>>> import numpy as np
>>> np.set_printoptions(precision=3, suppress=True, linewidth=200, floatmode="fixed")
>>> W0 = np.loadtxt("m.csv", delimiter=",")
>>> W0
array([[2.000, 2.000, 0.000],
       [2.000, 2.000, 2.000],
       [0.000, 2.000, 2.000]])
>>> # equal to its transpose
>>> vals, V = np.linalg.eigh(W0)
>>> vec = np.array([2, 1, 2])
>>> V * np.maximum(vals, 0) @ V.T
array([[2.207, 1.707, 0.207],
       [1.707, 2.414, 1.707],
       [0.207, 1.707, 2.207]])
>>> vec @ W0 @ vec
np.float64(34.0)
>>> V * np.abs(vals) @ V.T
array([[2.414, 1.414, 0.414],
       [1.414, 2.828, 1.414],
       [0.414, 1.414, 2.414]])
>>> np.round(vec @ W0 @ vec / (vec @ vec), 3), round(vals[0], 3), round(vals[-1], 3)
(np.float64(3.778), np.float64(-0.828), np.float64(4.828))
>>> vals, V = np.linalg.eigh(W0)
>>> (vals > 1e-8).sum(), (vals < -1e-8).sum()
(np.int64(2), np.int64(1))
>>> np.round(V @ np.diag(vals) @ V.T, 3) + 0
array([[2.000, 2.000, 0.000],
       [2.000, 2.000, 2.000],
       [0.000, 2.000, 2.000]])
>>> np.round(V.T @ W0 @ V, 3) + 0
array([[-0.828,  0.000,  0.000],
       [ 0.000,  2.000,  0.000],
       [ 0.000,  0.000,  4.828]])
>>> round(vals.sum(), 3), np.trace(W0)
(np.float64(6.0), np.float64(6.0))
>>> np.unique(vals.round(6) + 0, return_counts=True)[1]
array([1, 1, 1])
>>> A = np.load("layer6.npy")
>>> A
array([[ 0.448, -0.497],
       [-0.497,  0.552]])
>>> vec = np.array([2, 0])
>>> round(float(np.trace(A)), 3)
1.0
>>> np.eye(2) - A
array([[0.552, 0.497],
       [0.497, 0.448]])
>>> A @ vec
array([ 0.895, -0.994])
>>> round(float((vec - A @ vec) @ (A @ vec)), 3)
-0.0
>>> vec = np.array([3, 5, -1])
>>> target = W0 @ vec
>>> beta, lr = np.zeros(3), 1 / np.linalg.norm(W0, 2) ** 2
>>> for i in range(200):
...     beta -= lr * W0.T @ (W0 @ beta - target)
...     if i % 50 == 0: print(i, round(np.linalg.norm(W0 @ beta - target), 3))
... 
0 5.111
50 0.458
100 0.103
150 0.023
>>> round(float(np.linalg.cond(W0)), 3)
5.828
>>> beta
array([ 3.003,  4.995, -0.997])
>>> vals, V = np.linalg.eigh(A)
>>> np.unique(vals.round(6) + 0, return_counts=True)[1]
array([1, 1])
>>> np.abs(V[:, -1]).round(6).argmax()
np.int64(1)
>>> np.linalg.eigvalsh(A + 3 * np.eye(2))
array([3.000, 4.000])
>>> np.round(np.linalg.svd(A, compute_uv=False), 3) + 0
array([1.000, 0.000])
>>> feats = np.load("dump.npy")
>>> feats
array([[0.333, 0.333, 0.000, 0.333],
       [0.500, 0.500, 0.000, 0.000],
       [0.000, 0.000, 1.000, 0.000],
       [0.333, 0.000, 0.000, 0.667]])
>>> np.linalg.matrix_power(feats, 2)
array([[0.389, 0.278, 0.000, 0.333],
       [0.417, 0.417, 0.000, 0.167],
       [0.000, 0.000, 1.000, 0.000],
       [0.333, 0.111, 0.000, 0.556]])
>>> pr = np.eye(4)[0]
>>> for _ in range(3):
...     pr = pr @ feats
...     print(pr.round(3))
... 
[0.333 0.333 0.000 0.333]
[0.389 0.278 0.000 0.333]
[0.380 0.269 0.000 0.352]
>>> arr = np.array([[4, 0], [0, 0]])
>>> round(float(np.linalg.det(arr)), 3)
0.0
>>> np.sort(np.linalg.eigvals(arr).real)
array([0.000, 4.000])
>>> (arr != 0).astype(int)
array([[1, 0],
       [0, 0]])
>>> np.flatnonzero(np.linalg.matrix_power((arr != 0) + (arr.T != 0) + np.eye(2), 2)[1])
array([1])
>>> vals, V = np.linalg.eigh(arr)
>>> vec = np.array([1, 1])
>>> V * np.abs(vals) @ V.T
array([[4.000, 0.000],
       [0.000, 0.000]])
>>> np.abs(arr).sum(axis=1).max(), np.abs(vals).max()
(np.int64(4), np.float64(4.0))
>>> vec @ arr @ vec
np.int64(4)
>>> vec @ arr @ vec / (vec @ vec), vals[0], vals[-1]
(np.float64(2.0), np.float64(0.0), np.float64(4.0))
>>> M = np.array([[0.2, 0.4, 0.4], [0.2, 0.5, 0.3], [0.25, 0.5, 0.25]])
>>> q, Rm = np.linalg.qr(M)
>>> np.abs(np.diag(Rm))
array([0.377, 0.085, 0.156])
>>> np.trace(q @ q.T)
np.float64(3.0)
>>> np.round(q.T @ q, 3) + 0
array([[1.000, 0.000, 0.000],
       [0.000, 1.000, 0.000],
       [0.000, 0.000, 1.000]])
>>> round(abs(Rm[0, 0]), 3), round(float(np.linalg.norm(M[:, 0])), 3)
(np.float64(0.377), 0.377)
>>> rng = np.random.default_rng(85)
>>> lab = rng.permutation(3)
>>> other = M[:, lab] * rng.choice([-1, 1], 3)
>>> other
array([[-0.200,  0.400, -0.400],
       [-0.200,  0.300, -0.500],
       [-0.250,  0.250, -0.500]])
>>> Uu, _, Vt = np.linalg.svd(M.T @ other)
>>> lab
array([0, 2, 1])
>>> q = other.astype(float).copy()
>>> for j in range(3):
...     q[:, j] -= q[:, :j] @ (q[:, :j].T @ q[:, j])
...     q[:, j] /= np.linalg.norm(q[:, j])
... 
>>> np.round(q.T @ q, 3) + 0
array([[1.000, 0.000, 0.000],
       [0.000, 1.000, 0.000],
       [0.000, 0.000, 1.000]])
>>> q
array([[-0.530,  0.736,  0.421],
       [-0.530,  0.100, -0.842],
       [-0.662, -0.669,  0.337]])
>>> lab = rng.permutation(3)
>>> lab
array([0, 2, 1])
>>> other = M[lab][:, lab]
>>> np.round(np.linalg.det(other), 3), round(float(np.linalg.det(M[lab])), 3)
(np.float64(-0.005), 0.005)
>>> np.diag(other)
array([0.200, 0.250, 0.500])
>>> m1 = np.load("data.npy")
>>> m1
array([[ 3, -2, -1],
       [ 1,  2, -2],
       [ 0,  0,  0],
       [ 5, -1, -1],
       [ 2,  1,  0],
       [ 3, -2, -1],
       [ 0,  0,  0],
       [ 3, -2, -1],
       [ 0,  0,  0],
       [ 3, -2, -1],
       [ 6,  1, -3],
       [ 2,  1,  0],
       [ 3, -2, -1],
       [ 0,  0,  0],
       [ 0,  0,  0],
       [ 0,  0,  0],
       [ 3, -2, -1],
       [ 1,  2, -2],
       [ 0,  0,  0],
       [ 0,  0,  0],
       [ 1,  2, -2]])
>>> # rows 0 and 5 are equal
>>> q, V = np.linalg.qr(m1[:, :1])[0], np.linalg.qr(m1[:, 1:])[0]
>>> sv = np.linalg.svd(q.T @ V, compute_uv=False)
>>> sv
array([0.887])
>>> np.degrees(np.arccos(sv.clip(0, 1)))
array([27.537])
>>> np.round(np.linalg.norm(q @ q.T - V @ V.T, 2), 3)
np.float64(1.0)
>>> F = np.loadtxt("arr.csv", delimiter=",")
>>> F
array([[-32.000, -27.000,  34.000],
       [ 16.000,  21.000, -18.000],
       [-28.000, -33.000,  31.000]])
>>> # rank 2
>>> Uu, sv, Vt = np.linalg.svd(F)
>>> sv.round(3) + 0
array([81.980,  6.573,  0.000])
>>> np.argmax(sv[:-1] / (sv[1:] + 1e-6)) + 1
np.int64(2)
>>> other = Uu[:, :2] @ np.diag(sv[:2]) @ Vt[:2]
>>> np.linalg.matrix_rank(F, rtol=0.05)
np.int64(2)
>>> round(np.linalg.norm(F - other) / np.linalg.norm(F), 3)
np.float64(0.0)
>>> np.einsum("ii->", F)
np.float64(20.0)
>>> np.kron(np.eye(2, dtype=int), F)
array([[-32.000, -27.000,  34.000,  -0.000,  -0.000,   0.000],
       [ 16.000,  21.000, -18.000,   0.000,   0.000,  -0.000],
       [-28.000, -33.000,  31.000,  -0.000,  -0.000,   0.000],
       [ -0.000,  -0.000,   0.000, -32.000, -27.000,  34.000],
       [  0.000,   0.000,  -0.000,  16.000,  21.000, -18.000],
       [ -0.000,  -0.000,   0.000, -28.000, -33.000,  31.000]])
>>> round(float(np.linalg.eigvals(F).sum().real), 3)
20.0
>>> np.round(np.poly(F), 3) + 0
array([   1.000,  -20.000, -223.000,    0.000])
>>> np.round(np.sort(np.abs(np.linalg.eigvals(F))), 3) + 0
array([ 0.000,  7.972, 27.972])
>>> np.trace(F)
np.float64(20.0)
>>> round(np.abs(np.linalg.eigvals(F)).max(), 3)
np.float64(27.972)
>>> assert F == F.T
Traceback (most recent call last):
  File "<python-input-96>", line 1, in <module>
    assert F == F.T
           ^^^^^^^^
ValueError: The truth value of an array with more than one element is ambiguous. Use a.any() or a.all()
>>> (F - F.T) / 2
array([[  0.000, -21.500,  31.000],
       [ 21.500,   0.000,   7.500],
       [-31.000,  -7.500,   0.000]])
>>> F @ F
array([[-360.000, -825.000,  452.000],
       [ 328.000,  603.000, -392.000],
       [-500.000, -960.000,  603.000]])
>>> np.round(np.linalg.det(F), 3)
np.float64(-0.0)
>>> np.abs(F).max()
np.float64(34.0)
>>> np.unravel_index(np.abs(F).argmax(), F.shape)
(np.int64(0), np.int64(2))
>>> F[3]
Traceback (most recent call last):
  File "<python-input-102>", line 1, in <module>
    F[3]
    ~^^^
IndexError: index 3 is out of bounds for axis 0 with size 3
>>> np.linalg.matrix_rank(F)
np.int64(2)
>>> round(np.linalg.norm(F), 3)
np.float64(82.244)
>>> np.round(np.linalg.svd(F, compute_uv=False), 3) + 0
array([81.980,  6.573,  0.000])
>>> np.diff(F, axis=0)
array([[ 48.000,  48.000, -52.000],
       [-44.000, -54.000,  49.000]])
>>> F.sum(axis=0)
array([-44.000, -39.000,  47.000])
>>> np.linalg.cond(F) > 100
np.True_
>>> [round(float(x), 3) for x in np.linalg.svd(F, compute_uv=False)[:3]]
[81.98, 6.573, 0.0]
>>> data = np.load("block17.npy")
>>> data
array([[3.000, 1.000, 0.000, 0.000],
       [0.000, 3.000, 1.000, 0.000],
       [0.000, 0.000, 3.000, 1.000],
       [0.000, 0.000, 0.000, 3.000]])
>>> np.trace(data)
np.float64(12.0)
>>> np.allclose(data, data.T)
False
>>> data @ data
array([[9.000, 6.000, 1.000, 0.000],
       [0.000, 9.000, 6.000, 1.000],
       [0.000, 0.000, 9.000, 6.000],
       [0.000, 0.000, 0.000, 9.000]])
>>> (data - data.T) / 2
array([[ 0.000,  0.500,  0.000,  0.000],
       [-0.500,  0.000,  0.500,  0.000],
       [ 0.000, -0.500,  0.000,  0.500],
       [ 0.000,  0.000, -0.500,  0.000]])
>>> round(float(np.linalg.det(data)), 3)
81.0
>>> np.linalg.matrix_power(data, 4)
array([[ 81.000, 108.000,  54.000,  12.000],
       [  0.000,  81.000, 108.000,  54.000],
       [  0.000,   0.000,  81.000, 108.000],
       [  0.000,   0.000,   0.000,  81.000]])
